% python3 -q
>>> import numpy as np
>>> import numpy.linalg as la
>>> np.set_printoptions(precision=3, suppress=True, linewidth=200)
>>> def rnd(a):
...     return np.round(a, 3) + 0
... 
>>> F = np.load("case10.npy")
>>> F
array([[ 0.   ,  0.8  ,  0.3  ,  1.2  ,  0.2  ],
       [ 0.7  , -0.7  ,  1.   ,  1.6  ,  1.8  ],
       [ 0.683, -0.687,  1.027,  1.59 ,  1.797],
       [-0.1  , -0.1  , -0.3  , -1.8  ,  0.1  ],
       [ 0.3  ,  0.   , -0.1  , -1.3  , -1.6  ]])
>>> Q = F.astype(float).copy()
>>> for j in range(5):
...     Q[:, j] -= Q[:, :j] @ (Q[:, :j].T @ Q[:, j])
...     Q[:, j] /= la.norm(Q[:, j])
... 
>>> rnd(Q.T @ Q)
array([[1., 0., 0., 0., 0.],
       [0., 1., 0., 0., 0.],
       [0., 0., 1., 0., 0.],
       [0., 0., 0., 1., 0.],
       [0., 0., 0., 0., 1.]])
>>> T = np.stack([F, 3 * F, F[::-1]])
>>> rnd(np.einsum("bij,cij->bc", T, T))
array([[ 25.45 ,  76.351,  -2.07 ],
       [ 76.351, 229.054,  -6.209],
       [ -2.07 ,  -6.209,  25.45 ]])
>>> rnd(la.norm(T, axis=(1, 2)))
array([ 5.045, 15.135,  5.045])
>>> (T @ F.T).shape
(3, 5, 5)
>>> u = np.array([2, 0, -5, -2, 7])
>>> B = F + np.outer(u, np.eye(5)[3])
>>> la.matrix_rank(B - F)
np.int64(1)
>>> la.matrix_rank(la.inv(B) - la.inv(F), tol=1e-8)
np.int64(1)
>>> arr = np.array([[0, 1, 4, 6], [-1, 0, -2, -4], [-4, 2, 0, 3], [-6, 4, -3, 0]])
>>> # antisymmetric, zero diagonal
>>> rnd(la.svd(arr, compute_uv=False))
array([9.022, 9.022, 0.776, 0.776])
>>> la.matrix_rank(arr)
np.int64(4)
>>> arr.sum(axis=0)
array([-11,   7,  -1,   5])
>>> np.zeros(4, 4)
Traceback (most recent call last):
  File "<python-input-22>", line 1, in <module>
    np.zeros(4, 4)
    ~~~~~~~~^^^^^^
TypeError: Cannot interpret '4' as a data type
>>> arr[4]
Traceback (most recent call last):
  File "<python-input-23>", line 1, in <module>
    arr[4]
    ~~~^^^
IndexError: index 4 is out of bounds for axis 0 with size 4
>>> th = np.radians(180)
>>> Rm = np.eye(4)
>>> Rm[1, 1] = Rm[2, 2] = np.cos(th)
>>> Rm[1, 2], Rm[2, 1] = -np.sin(th), np.sin(th)
>>> rnd(Rm)
array([[ 1.,  0.,  0.,  0.],
       [ 0., -1.,  0.,  0.],
       [ 0.,  0., -1.,  0.],
       [ 0.,  0.,  0.,  1.]])
>>> B = arr @ Rm.T
>>> np.allclose(arr @ arr.T, B @ B.T)
True
>>> rnd(la.det(Rm)), np.trace(Rm)
(np.float64(1.0), np.float64(0.0))
>>> vec = np.array([2, 0, 0, -3])
>>> vec @ arr @ vec
np.int64(0)
>>> rnd(la.svd(arr, compute_uv=False))
array([9.022, 9.022, 0.776, 0.776])
>>> rnd(la.det(arr))
np.float64(49.0)
>>> Q = la.solve(np.eye(4) - arr, np.eye(4) + arr)
>>> rnd(Q @ Q.T)
array([[1., 0., 0., 0.],
       [0., 1., 0., 0.],
       [0., 0., 1., 0.],
       [0., 0., 0., 1.]])
>>> round(np.log10(la.cond(arr)))
1
>>> la.matrix_rank(arr, rtol=0.1)
np.int64(2)
>>> rnd(np.abs(la.svd(arr)[2][-1]))
array([0.005, 0.554, 0.685, 0.473])
>>> rnd(np.abs(la.eigvals(arr)).max())
np.float64(9.022)
>>> la.matrix_power(arr, 3)
array([[   0,  -61, -300, -506],
       [  61,    0,  206,  300],
       [ 300, -206,    0, -239],
       [ 506, -300,  239,    0]])
>>> np.trace(arr)
np.int64(0)
>>> arr @ arr
array([[-53,  32, -20,   8],
       [ 32, -21,   8, -12],
       [-20,   8, -29, -32],
       [  8, -12, -32, -61]])
>>> (arr + arr.T) / 2
array([[0., 0., 0., 0.],
       [0., 0., 0., 0.],
       [0., 0., 0., 0.],
       [0., 0., 0., 0.]])
>>> la.determinant(arr)
Traceback (most recent call last):
  File "<python-input-46>", line 1, in <module>
    la.determinant(arr)
    ^^^^^^^^^^^^^^
AttributeError: module 'numpy.linalg' has no attribute 'determinant'
>>> np.allclose(arr @ arr.T, arr.T @ arr)
True
>>> np.allclose(arr, arr.T)
False
>>> m1 = np.load("layer9.npy")
>>> m1
array([[2, 2, 2, 6, 4],
       [2, 0, 3, 2, 1],
       [2, 3, 4, 2, 6],
       [6, 2, 2, 2, 3],
       [4, 1, 6, 3, 2]])
>>> rng = np.random.default_rng(679958)
>>> labels = rng.permutation(5)
>>> labels
array([1, 4, 3, 2, 0])
>>> B = m1[labels][:, labels]
>>> rnd(np.sort(np.abs(la.eigvals(B))))
array([ 0.374,  3.483,  3.619,  4.578, 15.089])
>>> evals, vecs = la.eigh(m1)
>>> vec = np.array([2, 0, -3, 2, -1])
>>> (np.sign(vecs[:, -1].round(6)) == np.sign(vecs[0, -1].round(6))).astype(int)
array([1, 1, 1, 1, 1])
>>> np.abs(m1).sum(axis=1).max(), rnd(np.abs(evals).max())
(np.int64(17), np.float64(15.089))
>>> rnd(vec @ m1 @ vec / (vec @ vec)), rnd(evals[0]), rnd(evals[-1])
(np.float64(3.444), np.float64(-4.578), np.float64(15.089))
>>> vec @ m1 @ vec
np.int64(62)
